$ ipython --no-banner

In [1]: import numpy as np

In [2]: from numpy import linalg as LA

In [3]: np.set_printoptions(suppress=True, linewidth=120)

In [4]: tidy = lambda a: np.round(a, 2) + 0

In [5]: data = np.load("out6.npy")

In [6]: data
Out[6]: 
array([[0, 0, 1, 0, 1, 0, 1, 1, 0, 0, 0],
       [0, 0, 0, 0, 0, 1, 0, 0, 0, 1, 1],
       [1, 0, 0, 0, 1, 0, 1, 0, 0, 0, 0],
       [0, 0, 0, 0, 0, 0, 1, 0, 0, 0, 0],
       [1, 0, 1, 0, 0, 0, 1, 1, 0, 0, 0],
       [0, 1, 0, 0, 0, 0, 0, 0, 0, 1, 1],
       [1, 0, 1, 1, 1, 0, 0, 1, 0, 0, 0],
       [1, 0, 0, 0, 1, 0, 1, 0, 0, 0, 0],
       [0, 0, 0, 0, 0, 0, 0, 0, 0, 1, 1],
       [0, 1, 0, 0, 0, 1, 0, 0, 1, 0, 1],
       [0, 1, 0, 0, 0, 1, 0, 0, 1, 1, 0]])

In [7]: # row 7 repeats row 2

In [8]: vals, V = LA.eigh(data)

In [9]: tidy(V.T @ V)
Out[9]: 
array([[1., 0., 0., 0., 0., 0., 0., 0., 0., 0., 0.],
       [0., 1., 0., 0., 0., 0., 0., 0., 0., 0., 0.],
       [0., 0., 1., 0., 0., 0., 0., 0., 0., 0., 0.],
       [0., 0., 0., 1., 0., 0., 0., 0., 0., 0., 0.],
       [0., 0., 0., 0., 1., 0., 0., 0., 0., 0., 0.],
       [0., 0., 0., 0., 0., 1., 0., 0., 0., 0., 0.],
       [0., 0., 0., 0., 0., 0., 1., 0., 0., 0., 0.],
       [0., 0., 0., 0., 0., 0., 0., 1., 0., 0., 0.],
       [0., 0., 0., 0., 0., 0., 0., 0., 1., 0., 0.],
       [0., 0., 0., 0., 0., 0., 0., 0., 0., 1., 0.],
       [0., 0., 0., 0., 0., 0., 0., 0., 0., 0., 1.]])

In [10]: np.abs(V[:, -1]).round(6).argmax()
Out[10]: np.int64(6)

In [11]: tidy(vals)
Out[11]: array([-1.77, -1.68, -1.38, -1.  , -1.  , -1.  ,  0.  ,  0.36,  0.44,  3.32,  3.71])

In [12]: tidy(LA.eigvalsh(data + 5 * np.eye(11)))
Out[12]: array([3.23, 3.32, 3.62, 4.  , 4.  , 4.  , 5.  , 5.36, 5.44, 8.32, 8.71])

In [13]: tidy(LA.eigvalsh(data @ data))
Out[13]: array([ 0.  ,  0.13,  0.19,  1.  ,  1.  ,  1.  ,  1.92,  2.83,  3.12, 11.05, 13.77])

In [14]: (vals > 1e-8).sum(), (vals < -1e-8).sum()
Out[14]: (np.int64(4), np.int64(6))

In [15]: tidy(vals.sum()), np.trace(data)
Out[15]: (np.float64(0.0), np.int64(0))

In [16]: rk = LA.matrix_rank(data)

In [17]: rk
Out[17]: np.int64(10)

In [18]: null = LA.svd(data)[2][rk:].T

In [19]: tidy(null @ null.T)
Out[19]: 
array([[ 0. ,  0. ,  0. ,  0. ,  0. ,  0. ,  0. ,  0. ,  0. ,  0. ,  0. ],
       [ 0. ,  0. ,  0. ,  0. ,  0. ,  0. ,  0. ,  0. ,  0. ,  0. ,  0. ],
       [ 0. ,  0. ,  0.5,  0. ,  0. ,  0. ,  0. , -0.5,  0. ,  0. ,  0. ],
       [ 0. ,  0. ,  0. ,  0. ,  0. ,  0. ,  0. ,  0. ,  0. ,  0. ,  0. ],
       [ 0. ,  0. ,  0. ,  0. ,  0. ,  0. ,  0. ,  0. ,  0. ,  0. ,  0. ],
       [ 0. ,  0. ,  0. ,  0. ,  0. ,  0. ,  0. ,  0. ,  0. ,  0. ,  0. ],
       [ 0. ,  0. ,  0. ,  0. ,  0. ,  0. ,  0. ,  0. ,  0. ,  0. ,  0. ],
       [ 0. ,  0. , -0.5,  0. ,  0. ,  0. ,  0. ,  0.5,  0. ,  0. ,  0. ],
       [ 0. ,  0. ,  0. ,  0. ,  0. ,  0. ,  0. ,  0. ,  0. ,  0. ,  0. ],
       [ 0. ,  0. ,  0. ,  0. ,  0. ,  0. ,  0. ,  0. ,  0. ,  0. ,  0. ],
       [ 0. ,  0. ,  0. ,  0. ,  0. ,  0. ,  0. ,  0. ,  0. ,  0. ,  0. ]])

In [20]: LA.matrix_rank(data.T @ data), LA.matrix_rank(data @ data.T)
Out[20]: (np.int64(10), np.int64(10))

In [21]: tidy(data @ null)
Out[21]: 
array([[0.],
       [0.],
       [0.],
       [0.],
       [0.],
       [0.],
       [0.],
       [0.],
       [0.],
       [0.],
       [0.]])

In [22]: np.allclose(data @ null, 0)
Out[22]: True

In [23]: [int(LA.matrix_rank(data[:i])) for i in range(1, len(data) + 1)]
Out[23]: [1, 2, 3, 4, 5, 6, 7, 7, 8, 9, 10]

In [24]: null.shape
Out[24]: (11, 1)

In [25]: tidy(null[:, 0] / null[np.abs(null[:, 0]).round(6).argmax(), 0])
Out[25]: array([ 0.,  0.,  1.,  0.,  0.,  0.,  0., -1.,  0.,  0.,  0.])

In [26]: [int(LA.matrix_rank(data[:, :j + 1])) for j in range(11)]
Out[26]: [1, 2, 3, 4, 5, 6, 7, 7, 8, 9, 10]
